>>> import numpy as np
>>> np.set_printoptions(suppress=True, linewidth=140)
>>> def rnd(a):
...     return np.round(a, 2) + 0
... 
>>> mat = np.loadtxt("w.csv", delimiter=",")
>>> print(rnd(mat))
[[ 0.17 -0.28  0.06  0.17 -0.06 -0.17]
 [-0.28  0.46 -0.09 -0.28  0.09  0.28]
 [ 0.06 -0.09  0.02  0.06 -0.02 -0.06]
 [ 0.17 -0.28  0.06  0.17 -0.06 -0.17]
 [-0.06  0.09 -0.02 -0.06  0.02  0.06]
 [-0.17  0.28 -0.06 -0.17  0.06  0.17]]
>>> rnd(np.linalg.norm(mat[3], 1)), rnd(np.linalg.norm(mat[3], np.inf))
(np.float64(0.89), np.float64(0.28))
>>> rnd(np.linalg.norm(mat[3] - mat[2]))
np.float64(0.27)
>>> rnd(np.linalg.norm(mat, axis=1))
array([0.41, 0.68, 0.14, 0.41, 0.14, 0.41])
>>> rnd(np.linalg.norm(mat, axis=0))
array([0.41, 0.68, 0.14, 0.41, 0.14, 0.41])
>>> rnd(np.linalg.norm(mat, 1)), rnd(np.linalg.norm(mat, np.inf))
(np.float64(1.48), np.float64(1.48))
>>> left, sigma, VT = np.linalg.svd(mat)
>>> vecs = VT[:(sigma > 1e-8).sum()]
>>> rng = np.random.default_rng(6196)
>>> vec = mat[5] + -2 * mat[1] + rng.integers(2) * np.eye(6)[3]
>>> rnd(vec)
array([ 0.39, -0.65,  0.13,  1.39, -0.13, -0.39])
>>> rnd(vecs.T @ vecs)
array([[ 0.17, -0.28,  0.06,  0.17, -0.06, -0.17],
       [-0.28,  0.46, -0.09, -0.28,  0.09,  0.28],
       [ 0.06, -0.09,  0.02,  0.06, -0.02, -0.06],
       [ 0.17, -0.28,  0.06,  0.17, -0.06, -0.17],
       [-0.06,  0.09, -0.02, -0.06,  0.02,  0.06],
       [-0.17,  0.28, -0.06, -0.17,  0.06,  0.17]])
>>> np.linalg.matrix_rank(np.vstack([mat, vec]))
np.int64(2)
>>> print(np.allclose(vecs.T @ vecs @ vec, vec))
False
>>> rnd(np.linalg.norm(vec - vecs.T @ vecs @ vec))
np.float64(0.91)
>>> w, vecs = np.linalg.eigh(mat)
>>> rnd(vecs.T @ mat @ vecs)
array([[0., 0., 0., 0., 0., 0.],
       [0., 0., 0., 0., 0., 0.],
       [0., 0., 0., 0., 0., 0.],
       [0., 0., 0., 0., 0., 0.],
       [0., 0., 0., 0., 0., 0.],
       [0., 0., 0., 0., 0., 1.]])
>>> np.abs(vecs[:, -1]).round(6).argmax()
np.int64(1)
>>> rnd(np.linalg.eigvalsh(mat @ mat))
array([0., 0., 0., 0., 0., 1.])
>>> (w > 1e-8).sum(), (w < -1e-8).sum()
(np.int64(1), np.int64(0))
>>> print(rnd(w))
[0. 0. 0. 0. 0. 1.]
>>> rnd(np.linalg.eigvalsh(mat + 5 * np.eye(6)))
array([5., 5., 5., 5., 5., 6.])
>>> rnd(vecs.T @ vecs)
array([[1., 0., 0., 0., 0., 0.],
       [0., 1., 0., 0., 0., 0.],
       [0., 0., 1., 0., 0., 0.],
       [0., 0., 0., 1., 0., 0.],
       [0., 0., 0., 0., 1., 0.],
       [0., 0., 0., 0., 0., 1.]])
>>> rnd(vecs @ np.diag(w) @ vecs.T)
array([[ 0.17, -0.28,  0.06,  0.17, -0.06, -0.17],
       [-0.28,  0.46, -0.09, -0.28,  0.09,  0.28],
       [ 0.06, -0.09,  0.02,  0.06, -0.02, -0.06],
       [ 0.17, -0.28,  0.06,  0.17, -0.06, -0.17],
       [-0.06,  0.09, -0.02, -0.06,  0.02,  0.06],
       [-0.17,  0.28, -0.06, -0.17,  0.06,  0.17]])
>>> print(rnd(np.linalg.svd(mat, compute_uv=False)))
[1. 0. 0. 0. 0. 0.]
>>> left, sigma, VT = np.linalg.svd(mat)
>>> rnd(sigma)
array([1., 0., 0., 0., 0., 0.])
>>> np.argmax(sigma[:-1] / (sigma[1:] + 1e-6)) + 1
np.int64(1)
>>> A2 = left[:, :1] @ np.diag(sigma[:1]) @ VT[:1]
>>> rnd(np.linalg.norm(mat - A2, 2)), rnd(sigma[1])
(np.float64(0.0), np.float64(0.0))
>>> np.linalg.matrix_rank(A2)
np.int64(1)
>>> rnd(np.linalg.norm(mat - A2) / np.linalg.norm(mat))
np.float64(0.0)
>>> rnd(np.abs(mat - A2).max())
np.float64(0.0)
>>> arr = np.diag(np.array([2, 3, 0, 1, 3, 0, 3, 1, 3, 2, 3, 1, 2]))
>>> arr
array([[2, 0, 0, 0, 0, 0, 0, 0, 0, 0, 0, 0, 0],
       [0, 3, 0, 0, 0, 0, 0, 0, 0, 0, 0, 0, 0],
       [0, 0, 0, 0, 0, 0, 0, 0, 0, 0, 0, 0, 0],
       [0, 0, 0, 1, 0, 0, 0, 0, 0, 0, 0, 0, 0],
       [0, 0, 0, 0, 3, 0, 0, 0, 0, 0, 0, 0, 0],
       [0, 0, 0, 0, 0, 0, 0, 0, 0, 0, 0, 0, 0],
       [0, 0, 0, 0, 0, 0, 3, 0, 0, 0, 0, 0, 0],
       [0, 0, 0, 0, 0, 0, 0, 1, 0, 0, 0, 0, 0],
       [0, 0, 0, 0, 0, 0, 0, 0, 3, 0, 0, 0, 0],
       [0, 0, 0, 0, 0, 0, 0, 0, 0, 2, 0, 0, 0],
       [0, 0, 0, 0, 0, 0, 0, 0, 0, 0, 3, 0, 0],
       [0, 0, 0, 0, 0, 0, 0, 0, 0, 0, 0, 1, 0],
       [0, 0, 0, 0, 0, 0, 0, 0, 0, 0, 0, 0, 2]])
>>> # columns 2 and 5 are equal
>>> A2 = arr + rng.integers(-2, 3, (13, 11)) @ rng.integers(-2, 3, (11, 13))
>>> A2
array([[  0, -11,   0,   1,   5,  -5,   2,  -6,  -4, -13,   0,   2,  -1],
       [  4,  -4,  -5,  -1,   7,   0,  -3,  -1,  12,  -8,   2,  -1,   5],
       [ -9,  -9,  -4,  11,   5,   8,   4,   9,  -1,  -2,   3,  -8,   7],
       [ -4,  -1,   0,   3,   4,  -3,  11,   9,   1,  -1,  -2,  -3,   1],
       [  6,   0,  -6, -15,   6,  -5, -10,  -9,   0,  -8,  -4,   6, -12],
       [ -7,   2,   1,   1,   8,   5,   2,  -1,   8,  -9,   2,   4,   6],
       [ -1,   7,  -2,  -3,  -5,  -2,   4,   0,  -7,   6,  -4,   2,  -6],
       [  1,  -6,  -8,   5,   2,  -2,  -6,  10,   1,   7,  -5,  -9, -11],
       [ -9,  -6,  -5,  15,   4,   4,   5,  19,  -2,   6,  -4, -13,  -4],
       [  5,  -6,   0,   4,   8,   1,   3,   5,   4,  -8,  -5,  -4,   2],
       [  8,  -2,   3,  -6,  -2,  -1,   0,   3,   1,   7,   1,  -5,  -4],
       [ -3,   3,  -6,  -6,  11,   3,   2,   4,   6, -11,  -6,  -2,  -1],
       [  8,  -1, -10, -12,   3,   0, -15,  -3,  -4,  -6,  -7,  -1, -13]])
>>> np.abs(A2 - arr).sum(axis=1)
array([52, 56, 80, 42, 84, 56, 46, 72, 99, 57, 44, 65, 85])
>>> left, sigma, VT = np.linalg.svd(arr)
>>> np.argmax(sigma[:-1] / (sigma[1:] + 1e-6)) + 1
np.int64(11)
>>> A2 = left[:, :11] @ np.diag(sigma[:11]) @ VT[:11]
>>> np.linalg.matrix_rank(A2)
np.int64(11)
>>> print(rnd(np.linalg.norm(arr - A2, 2)), sigma[11])
0.0 0.0
>>> w, vecs = np.linalg.eigh(arr)
>>> vec = np.array([-3, -3, -1, -2, -3, -1, 1, -1, 3, -1, 3, 0, 3])
>>> np.abs(arr).sum(axis=1).max(), np.abs(w).max()
(np.int64(3), np.float64(3.0))
>>> vec @ arr @ vec
np.int64(154)
>>> data = np.load("arr.npy")
>>> print(data)
[[ -6.11   1.41  -3.66]
 [  4.61   2.01  -0.44]
 [  2.52   2.65   3.57]
 [  3.36  -0.56  -4.39]
 [ -4.18   0.36   0.51]
 [ -1.18   1.33  -4.28]
 [ -1.77   5.14   3.97]
 [  1.33  -0.22   5.64]
 [ -2.27  -7.6   -2.12]
 [ -8.42  -6.05  -6.82]
 [  4.57  -0.48  -5.62]
 [ -3.38   3.68  -0.43]
 [ -0.5    0.04   6.41]
 [ -1.03  -4.2   -0.16]
 [  6.83   6.16  -0.83]
 [  3.65   5.63  -1.73]
 [  9.05  -7.39   9.44]
 [  5.18   0.14   2.78]
 [  4.37 -13.28  -2.35]
 [  4.17   1.52   7.21]
 [  5.73   3.14   0.74]
 [  5.18  -1.92  -2.81]
 [ -6.74  -7.23  -0.37]]
>>> A2 = np.c_[data[:, :1] @ np.array([[-4]]), np.array([-1, -1, 1, 1, 2, 2, 2, -2, -1, -2, 0, -2, -2, 1, 2, -2, 0, -2, 0, -1, -2, -2, -1])]
>>> A2
array([[ 24.44,  -1.  ],
       [-18.44,  -1.  ],
       [-10.08,   1.  ],
       [-13.44,   1.  ],
       [ 16.72,   2.  ],
       [  4.72,   2.  ],
       [  7.08,   2.  ],
       [ -5.32,  -2.  ],
       [  9.08,  -1.  ],
       [ 33.68,  -2.  ],
       [-18.28,   0.  ],
       [ 13.52,  -2.  ],
       [  2.  ,  -2.  ],
       [  4.12,   1.  ],
       [-27.32,   2.  ],
       [-14.6 ,  -2.  ],
       [-36.2 ,   0.  ],
       [-20.72,  -2.  ],
       [-17.48,   0.  ],
       [-16.68,  -1.  ],
       [-22.92,  -2.  ],
       [-20.72,  -2.  ],
       [ 26.96,  -1.  ]])
>>> rnd(np.linalg.lstsq(data, A2[:, 0])[0])
array([-4.,  0.,  0.])
>>> np.linalg.matrix_rank(A2)
np.int64(2)
>>> O, Rm = np.linalg.qr(A2)
>>> print(rnd(Rm))
[[-91.21  -0.3 ]
 [  0.     7.48]]
>>> print(rnd(np.trace(O @ O.T)))
2.0
>>> vec = np.array([1, 5, -9])
>>> y = data @ vec
>>> rnd(np.linalg.lstsq(data, y)[0])
array([ 1.,  5., -9.])
>>> y = y + 0.1 * rng.normal(size=23)
>>> rnd(y)
array([  33.93,   18.63,  -16.54,   39.97,   -7.1 ,   43.98,  -11.89,  -50.55,  -21.32,   22.79,   52.83,   18.86,  -58.  ,  -20.53,
         44.97,   47.24, -113.01,  -19.14,  -41.08,  -52.9 ,   14.81,   20.69,  -39.75])
>>> c, *_ = np.linalg.lstsq(data, y)
>>> print(rnd(data.T @ (y - data @ c)))
[0. 0. 0.]
>>> rnd(c)
array([ 0.99,  5.01, -9.  ])
>>> c.round()
array([ 1.,  5., -9.])
>>> rnd(np.linalg.norm(y - data @ c))
np.float64(0.53)
>>> Z = data[[1, 9]].astype(float)
>>> for _ in range(6):
...     z = np.linalg.norm(data[:, None] - Z, axis=-1).argmin(axis=1)
...     Z = np.array([data[z == j].mean(axis=0) for j in range(2)])
... 
>>> z
array([1, 0, 0, 0, 0, 0, 0, 0, 1, 1, 0, 0, 0, 1, 0, 0, 0, 0, 1, 0, 0, 0, 1])
>>> rnd(Z[1] - Z[0])
array([-6.02, -7.41, -3.74])
>>> np.bincount(z)
array([17,  6])
>>> d = np.linalg.norm(data[:, None] - data[None], axis=-1)
>>> print((d + 1e9 * np.eye(23)).round(6).argmin(axis=1))
[ 4 20  7 10 11  3 11 12 13 22  3  4  7  8 15 14 19 20  8  7  1  3  8]
>>> np.unravel_index(d.round(6).argmax(), d.shape)
(np.int64(9), np.int64(16))
>>> m1 = np.load("a.npy")
>>> m1
array([[ 0.01,  4.23, -2.52, -2.52],
       [ 0.  , -2.51,  1.53,  1.56],
       [-0.01, -6.27,  3.72,  3.78],
       [-0.02,  2.63, -1.59, -1.57],
       [-0.04,  2.31, -1.39, -1.39],
       [-0.01,  2.87, -1.73, -1.74],
       [ 0.01,  9.74, -5.83, -5.8 ],
       [-0.03,  2.59, -1.59, -1.59],
       [ 0.02,  0.93, -0.54, -0.57],
       [ 0.02,  8.38, -5.  , -5.  ],
       [ 0.02, -5.11,  3.07,  3.05],
       [ 0.03,  7.18, -4.35, -4.34],
       [ 0.  ,  2.63, -1.59, -1.6 ],
       [ 0.  , -1.02,  0.6 ,  0.61],
       [ 0.01, -4.22,  2.52,  2.51],
       [ 0.  , -5.47,  3.28,  3.32],
       [ 0.  ,  2.27, -1.33, -1.4 ],
       [-0.03, -1.4 ,  0.8 ,  0.83],
       [ 0.  ,  1.6 , -0.95, -0.96],
       [ 0.  , -4.54,  2.73,  2.74],
       [ 0.05,  2.1 , -1.27, -1.25],
       [-0.01,  0.49, -0.3 , -0.26],
       [ 0.01, -3.29,  1.97,  1.95],
       [ 0.01, -5.37,  3.21,  3.19]])
>>> O, vecs = np.linalg.qr(m1[:, :3])[0], np.linalg.qr(m1[:, 3:])[0]
>>> sigma = np.linalg.svd(O.T @ vecs, compute_uv=False)
>>> print(rnd(np.linalg.norm(O @ O.T - vecs @ vecs.T, 2)))
1.0
>>> rnd(np.degrees(np.arccos(sigma.clip(0, 1))))
array([0.53])
>>> A2 = m1 + rng.integers(-2, 3, (24, 1)) @ rng.integers(-2, 3, (1, 4))
>>> rnd(A2)
array([[ 4.01,  8.23,  1.48,  1.48],
       [-4.  , -6.51, -2.47, -2.44],
       [ 1.99, -4.27,  5.72,  5.78],
       [ 3.98,  6.63,  2.41,  2.43],
       [ 3.96,  6.31,  2.61,  2.61],
       [-0.01,  2.87, -1.73, -1.74],
       [ 2.01, 11.74, -3.83, -3.8 ],
       [-4.03, -1.41, -5.59, -5.59],
       [ 0.02,  0.93, -0.54, -0.57],
       [-1.98,  6.38, -7.  , -7.  ],
       [-1.98, -7.11,  1.07,  1.05],
       [ 4.03, 11.18, -0.35, -0.34],
       [-4.  , -1.37, -5.59, -5.6 ],
       [ 2.  ,  0.98,  2.6 ,  2.61],
       [ 2.01, -2.22,  4.52,  4.51],
       [-4.  , -9.47, -0.72, -0.68],
       [ 2.  ,  4.27,  0.67,  0.6 ],
       [-0.03, -1.4 ,  0.8 ,  0.83],
       [-2.  , -0.4 , -2.95, -2.96],
       [-2.  , -6.54,  0.73,  0.74],
       [-1.95,  0.1 , -3.27, -3.25],
       [-0.01,  0.49, -0.3 , -0.26],
       [ 4.01,  0.71,  5.97,  5.95],
       [-3.99, -9.37, -0.79, -0.81]])
>>> np.linalg.matrix_rank(A2 - m1, tol=1e-8)
np.int64(1)
>>> np.abs(A2 - m1).sum(axis=1)
array([16., 16.,  8., 16., 16.,  0.,  8., 16.,  0.,  8.,  8., 16., 16.,  8.,  8., 16.,  8.,  0.,  8.,  8.,  8.,  0., 16., 16.])
>>> rnd(np.linalg.svd(A2 - m1, compute_uv=False))
array([28.28,  0.  ,  0.  ,  0.  ])
>>> O, Rm = np.linalg.qr(m1)
>>> O.shape, Rm.shape
((24, 4), (4, 4))
>>> np.trace(O @ O.T)
np.float64(4.0)
>>> rnd(O.T @ O)
array([[1., 0., 0., 0.],
       [0., 1., 0., 0.],
       [0., 0., 1., 0.],
       [0., 0., 0., 1.]])
>>> print(rnd(Rm))
[[ -0.1   -2.75   1.62   1.65]
 [  0.    21.38 -12.81 -12.82]
 [  0.     0.     0.1    0.04]
 [  0.     0.     0.    -0.12]]
>>> rnd(np.abs(np.diag(Rm)))
array([ 0.1 , 21.38,  0.1 ,  0.12])
>>> W0 = np.load("out17.npy")
>>> W0
array([[ -3,  -3,  -3,  -3,  -3,  -3,  -3,  -3],
       [ -3,  -6,  -6,  -6,  -6,  -6,  -6,  -6],
       [ -3,  -6,  -9,  -9,  -9,  -9,  -9,  -9],
       [ -3,  -6,  -9, -12, -12, -12, -12, -12],
       [ -3,  -6,  -9, -12, -15, -15, -15, -15],
       [ -3,  -6,  -9, -12, -15, -18, -18, -18],
       [ -3,  -6,  -9, -12, -15, -18, -21, -21],
       [ -3,  -6,  -9, -12, -15, -18, -21, -24]])
>>> [int(np.linalg.matrix_rank(np.linalg.matrix_power(arr, p))) for p in range(1, 14)]
[11, 11, 11, 11, 11, 11, 11, 11, 11, 11, 11, 11, 11]
>>> print(np.linalg.matrix_rank(arr - arr[0, 0] * np.eye(13)))
10
>>> O, vecs = np.linalg.qr(W0[:, :4])[0], np.linalg.qr(W0[:, 4:])[0]
>>> sigma = np.linalg.svd(O.T @ vecs, compute_uv=False)
>>> print((sigma > 0.9).sum())
1
>>> rnd(np.linalg.norm(O @ O.T - vecs @ vecs.T, 2))
np.float64(1.0)
>>> E = np.load("case17.npy")
>>> E
array([[ 3, -5,  4,  2, -2, -1,  2,  1,  3,  3,  1,  5, -1, -4],
       [ 0, -3,  1,  4, -1,  0, -4,  4,  3,  2,  2, -4,  4,  3],
       [ 0,  0, -5,  4,  1,  2,  5, -5, -1, -3,  5,  0,  3,  4],
       [ 0,  0,  0,  5,  4, -4,  5, -4, -1,  2, -1,  2,  2, -1],
       [ 0,  0,  0,  0,  2, -4, -2,  0, -2,  3, -1, -5,  2, -1],
       [ 0,  0,  0,  0,  0,  0,  3, -2, -5, -1, -4,  5,  1, -1],
       [ 0,  0,  0,  0,  0,  0,  5, -4,  0,  3,  1,  4,  2, -3],
       [ 0,  0,  0,  0,  0,  0,  0,  0,  1, -1, -3,  3,  2,  1],
       [ 0,  0,  0,  0,  0,  0,  0,  0,  3,  1,  4,  0,  3, -5],
       [ 0,  0,  0,  0,  0,  0,  0,  0,  0, -4,  1, -3,  5, -3],
       [ 0,  0,  0,  0,  0,  0,  0,  0,  0,  0,  0, -3, -1, -5],
       [ 0,  0,  0,  0,  0,  0,  0,  0,  0,  0,  0, -3,  3,  4],
       [ 0,  0,  0,  0,  0,  0,  0,  0,  0,  0,  0,  0, -3, -1],
       [ 0,  0,  0,  0,  0,  0,  0,  0,  0,  0,  0,  0,  0,  1]])
>>> # triangular: eigenvalues sit on the diagonal
>>> z = rng.permutation(14)
>>> z
array([ 4, 12,  7,  3,  0, 11, 13,  2,  8,  1, 10,  5,  9,  6])
>>> A2 = E[z][:, z]
>>> np.allclose(A2, E)
False
